% ipython --no-banner

In [1]: import numpy as np

In [2]: import numpy.linalg as la

In [3]: np.set_printoptions(suppress=True, linewidth=100)

In [4]: rnd = lambda a: np.round(a, 2) + 0

In [5]: Y = np.array([[-0.2, -0.5], [1.3, 0.3], [-1.0, -0.6], [-0.2, -0.5], [-1.3, -0.9]])

In [6]: C = np.array([[-0.4, 1.2, -2.0], [-0.3, -1.3, -0.5]])

In [7]: W0 = Y @ C

In [8]: rnd(W0)
Out[8]: 
array([[ 0.23,  0.41,  0.65],
       [-0.61,  1.17, -2.75],
       [ 0.58, -0.42,  2.3 ],
       [ 0.23,  0.41,  0.65],
       [ 0.79, -0.39,  3.05]])

In [9]: rnd(np.trace(la.pinv(W0) @ W0))
Out[9]: np.float64(2.0)

In [10]: try:
    ...:     la.inv(W0)
    ...: except la.LinAlgError as e:
    ...:     print(e)
    ...: 
Last 2 dimensions of the array must be square

In [11]: np.abs(np.diag(la.qr(W0)[1])) > 1e-9
Out[11]: array([ True,  True, False])

In [12]: print(la.cond(W0) > 100)
True

In [13]: rnd(la.norm(W0, 2) / la.norm(W0))
Out[13]: np.float64(0.98)

In [14]: rng = np.random.default_rng(54)

In [15]: arr = rng.normal(size=(30, 9)) + 5 * np.array([7, -4, -1, 2, -2, -6, 0, 3, -2])

In [16]: rnd(arr)
Out[16]: 
array([[ 34.03, -20.2 ,  -3.75,  11.75, -10.52, -28.7 ,  -0.57,  15.05,  -8.93],
       [ 34.67, -17.63,  -7.53,   9.7 , -10.81, -30.23,   0.07,  13.39,  -8.87],
       [ 33.76, -19.43,  -4.02,   8.87,  -8.87, -29.75,  -0.34,  15.82,  -8.4 ],
       [ 36.38, -19.66,  -5.33,   9.42,  -9.24, -29.91,  -0.55,  14.3 , -10.99],
       [ 34.23, -19.62,  -5.91,   8.86, -10.73, -31.02,  -1.03,  15.89,  -8.14],
       [ 34.99, -19.65,  -5.23,  10.53, -11.18, -29.86,   1.44,  13.98, -10.28],
       [ 34.72, -20.95,  -4.31,   9.67,  -8.61, -30.07,  -0.61,  14.12, -11.2 ],
       [ 35.69, -20.23,  -3.38,  10.03,  -9.5 , -29.51,  -1.32,  15.71,  -9.75],
       [ 34.26, -20.15,  -4.55,  10.41,  -9.45, -29.53,   1.22,  14.84, -10.38],
       [ 34.67, -19.64,  -5.62,   8.76, -11.22, -28.76,   0.14,  16.27,  -9.54],
       [ 35.  , -18.44,  -3.75,  12.09, -11.22, -30.66,   0.27,  12.96,  -9.66],
       [ 33.99, -20.76,  -6.28,  10.98,  -9.63, -31.5 ,  -1.84,  15.93,  -9.09],
       [ 34.65, -18.26,  -4.87,  10.01,  -9.3 , -30.54,  -1.01,  15.88, -10.29],
       [ 34.73, -18.86,  -4.83,   8.75,  -9.32, -30.28,  -0.03,  14.64,  -8.61],
       [ 35.02, -18.15,  -4.11,   9.89,  -8.41, -28.42,   0.09,  14.4 ,  -9.61],
       [ 35.1 , -21.27,  -2.41,   8.88,  -8.86, -29.78,   0.08,  14.98,  -9.95],
       [ 33.38, -21.54,  -3.71,   9.84,  -8.4 , -29.77,  -0.11,  14.82, -10.12],
       [ 33.78, -20.1 ,  -4.16,  10.72, -10.56, -29.04,   0.14,  15.16, -13.06],
       [ 34.42, -20.34,  -5.84,  10.75, -12.03, -30.08,  -0.1 ,  16.12, -10.87],
       [ 34.97, -20.73,  -5.16,  10.21, -10.5 , -30.05,   0.11,  16.23, -11.32],
       [ 35.62, -21.33,  -5.82,   8.93,  -9.18, -30.89,   2.02,  15.08,  -9.23],
       [ 34.72, -19.08,  -6.18,  10.42, -10.03, -27.81,  -1.02,  11.69,  -8.35],
       [ 34.83, -20.78,  -4.32,  10.19, -10.79, -31.9 ,   0.52,  14.41, -11.74],
       [ 34.16, -20.2 ,  -5.94,   9.39,  -8.62, -30.2 ,   1.2 ,  15.68, -11.59],
       [ 35.23, -20.2 ,  -7.2 ,   9.26, -11.27, -27.94,  -1.12,  15.39,  -9.48],
       [ 34.51, -20.1 ,  -6.09,  10.29,  -7.92, -29.43,   0.99,  13.7 ,  -9.28],
       [ 34.37, -20.43,  -5.15,  11.79, -11.7 , -28.  ,  -1.33,  15.06, -12.22],
       [ 32.96, -18.31,  -5.44,   9.18,  -7.86, -30.96,   0.05,  15.9 ,  -9.68],
       [ 35.43, -19.95,  -4.98,   9.03,  -8.56, -30.17,   0.18,  15.87, -10.13],
       [ 33.33, -22.18,  -4.52,  10.73, -10.36, -30.19,  -0.45,  15.36,  -8.46]])

In [17]: proj = arr @ la.solve(arr.T @ arr, arr.T)

In [18]: rnd(np.trace(proj))
Out[18]: np.float64(9.0)

In [19]: np.allclose(proj @ proj, proj)
Out[19]: True

In [20]: rnd(proj @ arr[:, 3])
Out[20]: 
array([11.75,  9.7 ,  8.87,  9.42,  8.86, 10.53,  9.67, 10.03, 10.41,  8.76, 12.09, 10.98, 10.01,
        8.75,  9.89,  8.88,  9.84, 10.72, 10.75, 10.21,  8.93, 10.42, 10.19,  9.39,  9.26, 10.29,
       11.79,  9.18,  9.03, 10.73])

In [21]: rnd(la.eigvalsh(proj))
Out[21]: 
array([0., 0., 0., 0., 0., 0., 0., 0., 0., 0., 0., 0., 0., 0., 0., 0., 0., 0., 0., 0., 0., 1., 1.,
       1., 1., 1., 1., 1., 1., 1.])
